$ python -q
>>> import numpy as np
>>> from numpy import linalg as LA
>>> np.set_printoptions(precision=2, suppress=True, linewidth=160)
>>> tidy = lambda a: np.round(a, 2) + 0
>>> A = np.loadtxt("sample6.csv", delimiter=",")
>>> A
array([[ 1.,  1.,  0.,  0.],
       [-1., -2.,  0.,  0.],
       [ 0.,  0.,  1.,  1.],
       [ 0.,  0., -1., -2.]])
>>> A2 = LA.inv(A)
>>> tidy(LA.slogdet(A)[0])
np.float64(1.0)
>>> tidy(LA.det(A) * LA.det(A2))
np.float64(1.0)
>>> (np.abs(A2) > 1e-9).astype(int)
array([[1, 1, 0, 0],
       [1, 1, 0, 0],
       [0, 0, 1, 1],
       [0, 0, 1, 1]])
>>> tidy(LA.norm(A, 1)), tidy(LA.norm(A, np.inf))
(np.float64(3.0), np.float64(3.0))
>>> A[2] @ A[1]
np.float64(0.0)
>>> tidy(LA.norm(A) ** 2 / LA.norm(A, 2) ** 2)
np.float64(2.04)
>>> tidy(LA.norm(A, "nuc"))
np.float64(6.0)
>>> t3 = np.stack([A, -2 * A, A[::-1]])
>>> np.einsum("bij,cij->bc", t3, t3)
array([[ 14., -28.,   0.],
       [-28.,  56.,   0.],
       [  0.,   0.,  14.]])
>>> t3.sum(axis=0)
array([[-1., -1., -1., -2.],
       [ 1.,  2.,  1.,  1.],
       [-1., -2., -1., -1.],
       [ 1.,  1.,  1.,  2.]])
>>> LA.matrix_rank(t3)
array([4, 4, 4])
>>> tidy(LA.det(t3))
array([ 1., 16.,  1.])
>>> t3.shape
(3, 4, 4)
>>> tidy(LA.norm(t3, axis=(1, 2)))
array([3.74, 7.48, 3.74])
>>> (t3 @ A.T).shape
(3, 4, 4)
>>> feats = np.load("x.npy")
>>> feats
array([[  2.68,   2.14,   2.15,  -5.26,   1.14,   0.21,   1.01,  -2.74,  -4.35,  -1.4 ,   0.96,  -4.46,   1.99],
       [  4.22,   1.79,   2.81,   1.13,   0.38,  -1.19,  -0.77,  -5.17,  -3.71,  -2.45,   2.72,  -2.54,  -0.09],
       [ -1.54,   2.22,  -5.41,  -1.65,   4.41,   2.12,   3.32,   6.74,   4.13,   0.15,   0.52,  -1.19,   1.29],
       [  0.86,  -1.61,   2.31,   4.74,   4.45,   0.56,   2.36,   4.92,   4.22,  -4.91,   2.86,  -4.41,  -2.8 ],
       [ -1.01,   1.35,   1.53,  -5.31,  -6.42,  -0.96,   0.67,  -6.23,  -6.87,   5.39,  -0.39,   1.72,   1.53],
       [  1.13,  -0.41,  -0.53,  -2.69,   0.41,  -1.15,   0.42,  -0.96,  -0.67,  -0.51,  -2.78,   0.27,   1.61],
       [  0.75,   3.69,   3.42,  -3.98,  -9.32,   2.13,  -0.15,  -3.2 ,  -7.89,   4.29,   5.48,   2.5 ,   0.46],
       [  1.32,   0.84,   1.08,  -4.45,   2.08,   0.67,   2.33,   3.21,  -1.24,  -2.41,  -0.4 ,  -3.1 ,   0.69],
       [ -1.49,   3.48, -13.03,  -4.85,   3.71,   0.93,   2.81,   6.56,   2.79,   3.2 ,   0.78,   5.53,   6.71],
       [  1.87,  -3.07,   3.57,  -3.84,   0.68,  -3.82,  -0.51,  -5.17,  -3.16,  -2.17,  -3.44,  -2.04,   0.99]])
>>> left, sig = LA.svd(feats)
Traceback (most recent call last):
  File "<python-input-24>", line 1, in <module>
    left, sig = LA.svd(feats)
    ^^^^^^^^^
ValueError: too many values to unpack (expected 2)
>>> left, sig, vt = LA.svd(feats, full_matrices=False)
>>> (sig > 1e-8).sum()
np.int64(10)
>>> left.shape, sig.shape, vt.shape
((10, 10), (10,), (10, 13))
>>> np.allclose(left * sig @ vt, feats)
True
>>> tidy(sig)
array([26.39, 20.9 , 13.53, 11.33,  6.85,  3.42,  2.7 ,  1.44,  0.75,  0.46])
>>> np.abs(left[:, 0]).round(6).argmax()
np.int64(8)
>>> tidy(np.sqrt((sig ** 2).sum())), tidy(LA.norm(feats))
(np.float64(38.9), np.float64(38.9))
>>> x = np.array([6, 7, 3, 0, 5, 3, 9, 7, 6, 9, 9, 2, 1])
>>> h1 = np.maximum(feats @ x, 0)
>>> tidy(np.tanh(feats @ x))
array([-1., -1.,  1.,  1., -1., -1.,  1.,  1.,  1., -1.])
>>> tidy(np.maximum(feats @ (3 * x), 0))
array([  0.  ,   0.  , 375.78, 227.04,   0.  ,   0.  ,  68.04, 103.95, 417.63,   0.  ])
>>> feats * (h1 > 1e-9)[:, None]
array([[  0.  ,   0.  ,   0.  ,  -0.  ,   0.  ,   0.  ,   0.  ,  -0.  ,  -0.  ,  -0.  ,   0.  ,  -0.  ,   0.  ],
       [  0.  ,   0.  ,   0.  ,   0.  ,   0.  ,  -0.  ,  -0.  ,  -0.  ,  -0.  ,  -0.  ,   0.  ,  -0.  ,  -0.  ],
       [ -1.54,   2.22,  -5.41,  -1.65,   4.41,   2.12,   3.32,   6.74,   4.13,   0.15,   0.52,  -1.19,   1.29],
       [  0.86,  -1.61,   2.31,   4.74,   4.45,   0.56,   2.36,   4.92,   4.22,  -4.91,   2.86,  -4.41,  -2.8 ],
       [ -0.  ,   0.  ,   0.  ,  -0.  ,  -0.  ,  -0.  ,   0.  ,  -0.  ,  -0.  ,   0.  ,  -0.  ,   0.  ,   0.  ],
       [  0.  ,  -0.  ,  -0.  ,  -0.  ,   0.  ,  -0.  ,   0.  ,  -0.  ,  -0.  ,  -0.  ,  -0.  ,   0.  ,   0.  ],
       [  0.75,   3.69,   3.42,  -3.98,  -9.32,   2.13,  -0.15,  -3.2 ,  -7.89,   4.29,   5.48,   2.5 ,   0.46],
       [  1.32,   0.84,   1.08,  -4.45,   2.08,   0.67,   2.33,   3.21,  -1.24,  -2.41,  -0.4 ,  -3.1 ,   0.69],
       [ -1.49,   3.48, -13.03,  -4.85,   3.71,   0.93,   2.81,   6.56,   2.79,   3.2 ,   0.78,   5.53,   6.71],
       [  0.  ,  -0.  ,   0.  ,  -0.  ,   0.  ,  -0.  ,  -0.  ,  -0.  ,  -0.  ,  -0.  ,  -0.  ,  -0.  ,   0.  ]])
>>> tidy(h1)
array([  0.  ,   0.  , 125.26,  75.68,   0.  ,   0.  ,  22.68,  34.65, 139.21,   0.  ])
>>> np.flatnonzero(h1 > 1e-9)
array([2, 3, 6, 7, 8])
